$ python3 -q
>>> import numpy as np
>>> from numpy import linalg as LA
>>> np.set_printoptions(suppress=True, linewidth=140)
>>> K = np.loadtxt("sample18.csv", delimiter=",")
>>> K
array([[0., 0., 2., 1., 0., 0., 0., 0., 0., 0., 0.],
       [0., 0., 0., 0., 0., 2., 0., 2., 0., 0., 1.],
       [0., 0., 0., 0., 0., 0., 0., 0., 0., 0., 0.],
       [0., 2., 0., 0., 0., 0., 1., 0., 0., 0., 1.],
       [2., 2., 0., 0., 0., 0., 0., 0., 1., 2., 0.],
       [0., 1., 0., 0., 0., 2., 1., 1., 0., 2., 2.],
       [0., 2., 0., 0., 0., 0., 0., 0., 1., 0., 0.],
       [1., 0., 0., 0., 0., 0., 2., 0., 0., 2., 0.],
       [0., 0., 0., 2., 0., 0., 0., 0., 0., 0., 0.],
       [0., 0., 0., 0., 0., 1., 0., 0., 0., 0., 2.],
       [0., 0., 0., 0., 0., 0., 0., 0., 0., 0., 0.],
       [0., 0., 0., 0., 0., 0., 0., 1., 0., 0., 0.],
       [0., 0., 0., 2., 0., 0., 0., 0., 0., 1., 1.]])
>>> rank = LA.matrix_rank(K)
>>> rank
np.int64(10)
>>> null = LA.svd(K)[2][rank:].T
>>> [int(LA.matrix_rank(K[:i])) for i in range(1, len(K) + 1)]
[1, 2, 2, 3, 4, 5, 6, 7, 8, 9, 9, 10, 10]
>>> null.shape
(11, 1)
>>> LA.matrix_rank(K.T @ K), LA.matrix_rank(K @ K.T)
(np.int64(10), np.int64(10))
>>> np.allclose(K @ null, 0)
True
>>> [int(LA.matrix_rank(K[:, :j + 1])) for j in range(11)]
[1, 2, 3, 4, 4, 5, 6, 7, 8, 9, 10]
>>> np.round(null[:, 0] / null[np.abs(null[:, 0]).round(6).argmax(), 0], 3) + 0
array([0., 0., 0., 0., 1., 0., 0., 0., 0., 0., 0.])
>>> np.round(K @ LA.pinv(K) @ K, 3) + 0
array([[0., 0., 2., 1., 0., 0., 0., 0., 0., 0., 0.],
       [0., 0., 0., 0., 0., 2., 0., 2., 0., 0., 1.],
       [0., 0., 0., 0., 0., 0., 0., 0., 0., 0., 0.],
       [0., 2., 0., 0., 0., 0., 1., 0., 0., 0., 1.],
       [2., 2., 0., 0., 0., 0., 0., 0., 1., 2., 0.],
       [0., 1., 0., 0., 0., 2., 1., 1., 0., 2., 2.],
       [0., 2., 0., 0., 0., 0., 0., 0., 1., 0., 0.],
       [1., 0., 0., 0., 0., 0., 2., 0., 0., 2., 0.],
       [0., 0., 0., 2., 0., 0., 0., 0., 0., 0., 0.],
       [0., 0., 0., 0., 0., 1., 0., 0., 0., 0., 2.],
       [0., 0., 0., 0., 0., 0., 0., 0., 0., 0., 0.],
       [0., 0., 0., 0., 0., 0., 0., 1., 0., 0., 0.],
       [0., 0., 0., 2., 0., 0., 0., 0., 0., 1., 1.]])
>>> round(np.trace(LA.pinv(K) @ K), 3)
np.float64(10.0)
>>> np.unique(K.round(6), axis=0).shape
(12, 11)
>>> np.allclose(K[:-1].T @ LA.lstsq(K[:-1].T, K[-1])[0], K[-1])
True
>>> U, sv, VT = LA.svd(K)
>>> evecs = VT[:(sv > 1e-8).sum()]
>>> rng = np.random.default_rng(1642)
>>> vec = K[0] + -3 * K[5] + rng.integers(2) * np.eye(11)[3]
>>> vec
array([ 0., -3.,  2.,  1.,  0., -6., -3., -3.,  0., -6., -6.])
>>> np.round(np.diag(evecs.T @ evecs), 3) + 0
array([1., 1., 1., 1., 0., 1., 1., 1., 1., 1., 1.])
>>> np.allclose(evecs.T @ evecs @ vec, vec)
True
>>> F = np.load("x.npy")
>>> F
array([[ 5, -2, -2, -3,  5],
       [ 5,  5, -2, -2, -3],
       [-3,  5,  5, -2, -2],
       [-2, -3,  5,  5, -2],
       [-2, -2, -3,  5,  5]])
>>> t = np.radians(135)
>>> R = np.eye(5)
>>> R[3, 3] = R[2, 2] = np.cos(t)
>>> R[3, 2], R[2, 3] = -np.sin(t), np.sin(t)
>>> R.round(3)
array([[ 1.   ,  0.   ,  0.   ,  0.   ,  0.   ],
       [ 0.   ,  1.   ,  0.   ,  0.   ,  0.   ],
       [ 0.   ,  0.   , -0.707,  0.707,  0.   ],
       [ 0.   ,  0.   , -0.707, -0.707,  0.   ],
       [ 0.   ,  0.   ,  0.   ,  0.   ,  1.   ]])
>>> Y = F @ R.T
>>> np.round(LA.det(R), 3), round(np.trace(R), 3)
(np.float64(1.0), np.float64(1.586))
>>> np.allclose(F @ F.T, Y @ Y.T)
True
>>> np.round(np.abs(Y - F).max(axis=0), 3)
array([ 0.   ,  0.   ,  9.95 , 12.071,  0.   ])
>>> O = R.astype(float).copy()
>>> for j in range(5):
...     O[:, j] -= O[:, :j] @ (O[:, :j].T @ O[:, j])
...     O[:, j] /= LA.norm(O[:, j])
... 
>>> np.round(O.T @ R, 3) + 0
array([[1., 0., 0., 0., 0.],
       [0., 1., 0., 0., 0.],
       [0., 0., 1., 0., 0.],
       [0., 0., 0., 1., 0.],
       [0., 0., 0., 0., 1.]])
>>> np.round(O.T @ O, 3) + 0
array([[1., 0., 0., 0., 0.],
       [0., 1., 0., 0., 0.],
       [0., 0., 1., 0., 0.],
       [0., 0., 0., 1., 0.],
       [0., 0., 0., 0., 1.]])
>>> M = np.vander(np.arange(6) - 2, 4, increasing=True)
>>> M
array([[ 1, -2,  4, -8],
       [ 1, -1,  1, -1],
       [ 1,  0,  0,  0],
       [ 1,  1,  1,  1],
       [ 1,  2,  4,  8],
       [ 1,  3,  9, 27]])
>>> round(float(LA.norm(M, 1)), 3), round(float(LA.norm(M, np.inf)), 3)
(45.0, 40.0)
>>> LA.norm(M, axis=1).argmax()
np.int64(5)
>>> round(LA.norm(M, 2), 3)
np.float64(30.78)
>>> round(float(LA.norm(M[4] - M[0])), 3)
16.492
>>> Y = np.c_[M[:, :1] @ np.array([[-1]]), np.array([-3, -3, 2, -1, 1, -4])]
>>> Y
array([[-1, -3],
       [-1, -3],
       [-1,  2],
       [-1, -1],
       [-1,  1],
       [-1, -4]])
>>> np.round(LA.norm(Y - M @ LA.lstsq(M, Y)[0], axis=0), 3) + 0
array([0.   , 3.218])
>>> LA.matrix_rank(Y)
np.int64(2)
>>> np.round(LA.lstsq(M, Y[:, 0])[0], 3) + 0
array([-1.,  0.,  0.,  0.])
>>> np.round(LA.norm(LA.qr(M)[0].T @ Y, axis=0) ** 2 / ((Y ** 2).sum(axis=0) + 1e-12), 3)
array([1.   , 0.741])
>>> feats = np.array([[-0.5, 2.1, 1.3, 2.2, 0.2, -11.0],
...     [1.2, 1.3, -0.5, 1.2, 1.1, 10.0],
...     [2.3, -1.3, 0.3, -0.4, -0.6, -8.0],
...     [1.7, -0.5, -0.6, -0.3, 1.1, 9.0],
...     [0.0, -1.4, 1.0, -0.2, -1.9, 17.0],
...     [-0.9, 0.3, -0.7, -0.2, 1.3, -14.0],
...     [-1.3, 1.9, 0.8, 0.0, 1.1, -8.0]])
>>> Y = feats / np.sqrt((feats ** 2).mean(axis=1, keepdims=True))
>>> np.round(LA.norm(Y, axis=1), 3)
array([2.449, 2.449, 2.449, 2.449, 2.449, 2.449, 2.449])
>>> LA.matrix_rank(feats - feats.mean(axis=1, keepdims=True))
np.int64(5)
